$ ipython --no-banner

In [1]: import numpy as np

In [2]: from numpy import linalg as LA

In [3]: np.set_printoptions(suppress=True, linewidth=120)

In [4]: rd = lambda a: np.round(a, 1) + 0

In [5]: mat = np.loadtxt("a.csv", delimiter=",")

In [6]: mat
Out[6]: 
array([[1. , 0.7, 0.5, 0.3, 0.2, 0.2, 0.1, 0.1, 0.1, 0. ],
       [0.7, 1. , 0.7, 0.5, 0.3, 0.2, 0.2, 0.1, 0.1, 0.1],
       [0.5, 0.7, 1. , 0.7, 0.5, 0.3, 0.2, 0.2, 0.1, 0.1],
       [0.3, 0.5, 0.7, 1. , 0.7, 0.5, 0.3, 0.2, 0.2, 0.1],
       [0.2, 0.3, 0.5, 0.7, 1. , 0.7, 0.5, 0.3, 0.2, 0.2],
       [0.2, 0.2, 0.3, 0.5, 0.7, 1. , 0.7, 0.5, 0.3, 0.2],
       [0.1, 0.2, 0.2, 0.3, 0.5, 0.7, 1. , 0.7, 0.5, 0.3],
       [0.1, 0.1, 0.2, 0.2, 0.3, 0.5, 0.7, 1. , 0.7, 0.5],
       [0.1, 0.1, 0.1, 0.2, 0.2, 0.3, 0.5, 0.7, 1. , 0.7],
       [0. , 0.1, 0.1, 0.1, 0.2, 0.2, 0.3, 0.5, 0.7, 1. ]])

In [7]: # symmetric

In [8]: q, r_ = LA.qr(mat)

In [9]: rd(r_)
Out[9]: 
array([[-1.4, -1.5, -1.4, -1.2, -0.9, -0.8, -0.6, -0.5, -0.4, -0.3],
       [ 0. , -0.5, -0.7, -0.8, -0.7, -0.5, -0.5, -0.4, -0.3, -0.4],
       [ 0. ,  0. , -0.5, -0.7, -0.8, -0.7, -0.5, -0.5, -0.3, -0.2],
       [ 0. ,  0. ,  0. , -0.5, -0.7, -0.8, -0.7, -0.5, -0.5, -0.3],
       [ 0. ,  0. ,  0. ,  0. , -0.5, -0.7, -0.8, -0.7, -0.5, -0.5],
       [ 0. ,  0. ,  0. ,  0. ,  0. , -0.5, -0.7, -0.8, -0.6, -0.4],
       [ 0. ,  0. ,  0. ,  0. ,  0. ,  0. , -0.5, -0.7, -0.8, -0.6],
       [ 0. ,  0. ,  0. ,  0. ,  0. ,  0. ,  0. , -0.5, -0.6, -0.7],
       [ 0. ,  0. ,  0. ,  0. ,  0. ,  0. ,  0. ,  0. , -0.4, -0.5],
       [ 0. ,  0. ,  0. ,  0. ,  0. ,  0. ,  0. ,  0. ,  0. ,  0.3]])

In [10]: rd(abs(r_[0, 0])), rd(LA.norm(mat[:, 0]))
Out[10]: (np.float64(1.4), np.float64(1.4))

In [11]: rd(q)
Out[11]: 
array([[-0.7,  0.7,  0. ,  0. ,  0. ,  0.1, -0.1,  0. ,  0. ,  0.2],
       [-0.5, -0.5,  0.6,  0. ,  0. ,  0. ,  0.1, -0.1,  0.1, -0.2],
       [-0.4, -0.3, -0.5,  0.7,  0. , -0.1,  0. ,  0.1, -0.2,  0. ],
       [-0.2, -0.3, -0.3, -0.5,  0.6,  0. , -0.1,  0. ,  0.1,  0.2],
       [-0.1, -0.2, -0.3, -0.3, -0.5,  0.7,  0. , -0.1,  0.1, -0.2],
       [-0.1,  0. , -0.2, -0.4, -0.3, -0.5,  0.7,  0. , -0.2,  0. ],
       [-0.1, -0.2,  0. , -0.2, -0.4, -0.3, -0.5,  0.7,  0. ,  0.2],
       [-0.1,  0. , -0.2,  0. , -0.2, -0.4, -0.3, -0.5,  0.7, -0.1],
       [-0.1,  0. ,  0. , -0.2,  0.1, -0.2, -0.4, -0.3, -0.6, -0.5],
       [ 0. , -0.2,  0.1,  0. , -0.2,  0. , -0.1, -0.5, -0.4,  0.7]])

In [12]: rd(np.abs(np.diag(r_)))
Out[12]: array([1.4, 0.5, 0.5, 0.5, 0.5, 0.5, 0.5, 0.5, 0.4, 0.3])

In [13]: q.shape, r_.shape
Out[13]: ((10, 10), (10, 10))

In [14]: f = np.array([0, -3, 0])

In [15]: rd(np.polyval(f, mat[2]))
Out[15]: array([-1.5, -2.1, -3. , -2.1, -1.5, -0.9, -0.6, -0.6, -0.3, -0.3])

In [16]: rd(np.correlate(mat[2], mat[3], "full"))
Out[16]: array([0. , 0.2, 0.3, 0.6, 0.8, 1.3, 1.9, 2.4, 2.7, 2.5, 2.1, 1.6, 1.1, 0.8, 0.5, 0.3, 0.2, 0.1, 0. ])

In [17]: rd(np.cross(mat[2, :3], mat[3, :3]))
Out[17]: array([0., 0., 0.])

In [18]: rd(LA.det(mat))
Out[18]: np.float64(0.0)

In [19]: rd(np.sort(np.abs(LA.eigvals(mat))))
Out[19]: array([0.1, 0.2, 0.2, 0.3, 0.3, 0.5, 0.8, 1.3, 2.2, 4.2])

In [20]: rd(mat @ mat)
Out[20]: 
array([[1.9, 2. , 1.9, 1.6, 1.3, 1.1, 0.9, 0.7, 0.6, 0.4],
       [2. , 2.4, 2.4, 2.1, 1.8, 1.4, 1.2, 1. , 0.8, 0.6],
       [1.9, 2.4, 2.7, 2.5, 2.2, 1.8, 1.5, 1.2, 1. , 0.7],
       [1.6, 2.1, 2.5, 2.7, 2.6, 2.2, 1.8, 1.5, 1.2, 0.9],
       [1.3, 1.8, 2.2, 2.6, 2.8, 2.6, 2.2, 1.8, 1.4, 1.1],
       [1.1, 1.4, 1.8, 2.2, 2.6, 2.8, 2.6, 2.2, 1.8, 1.3],
       [0.9, 1.2, 1.5, 1.8, 2.2, 2.6, 2.7, 2.5, 2.1, 1.6],
       [0.7, 1. , 1.2, 1.5, 1.8, 2.2, 2.5, 2.7, 2.4, 1.9],
       [0.6, 0.8, 1. , 1.2, 1.4, 1.8, 2.1, 2.4, 2.4, 2. ],
       [0.4, 0.6, 0.7, 0.9, 1.1, 1.3, 1.6, 1.9, 2. , 1.9]])

In [21]: np.trace(mat)
Out[21]: np.float64(10.0)

In [22]: ev, evecs = LA.eigh(mat)

In [23]: vec = np.array([7, 1, -4, -9, 5, -6, 3, -2, 1, 0])

In [24]: (np.sign(evecs[:, -1].round(6)) == np.sign(evecs[0, -1].round(6))).astype(int)
Out[24]: array([1, 1, 1, 1, 1, 1, 1, 1, 1, 1])

In [25]: rd(np.abs(mat).sum(axis=1).max()), rd(np.abs(ev).max())
Out[25]: (np.float64(4.6), np.float64(4.2))

In [26]: rd(evecs * np.maximum(ev, 0) @ evecs.T)
Out[26]: 
array([[1. , 0.7, 0.5, 0.3, 0.2, 0.2, 0.1, 0.1, 0.1, 0. ],
       [0.7, 1. , 0.7, 0.5, 0.3, 0.2, 0.2, 0.1, 0.1, 0.1],
       [0.5, 0.7, 1. , 0.7, 0.5, 0.3, 0.2, 0.2, 0.1, 0.1],
       [0.3, 0.5, 0.7, 1. , 0.7, 0.5, 0.3, 0.2, 0.2, 0.1],
       [0.2, 0.3, 0.5, 0.7, 1. , 0.7, 0.5, 0.3, 0.2, 0.2],
       [0.2, 0.2, 0.3, 0.5, 0.7, 1. , 0.7, 0.5, 0.3, 0.2],
       [0.1, 0.2, 0.2, 0.3, 0.5, 0.7, 1. , 0.7, 0.5, 0.3],
       [0.1, 0.1, 0.2, 0.2, 0.3, 0.5, 0.7, 1. , 0.7, 0.5],
       [0.1, 0.1, 0.1, 0.2, 0.2, 0.3, 0.5, 0.7, 1. , 0.7],
       [0. , 0.1, 0.1, 0.1, 0.2, 0.2, 0.3, 0.5, 0.7, 1. ]])

In [27]: rd(LA.eigvalsh(mat[1:, 1:]))
Out[27]: array([0.1, 0.2, 0.2, 0.3, 0.4, 0.6, 1.1, 2. , 4. ])
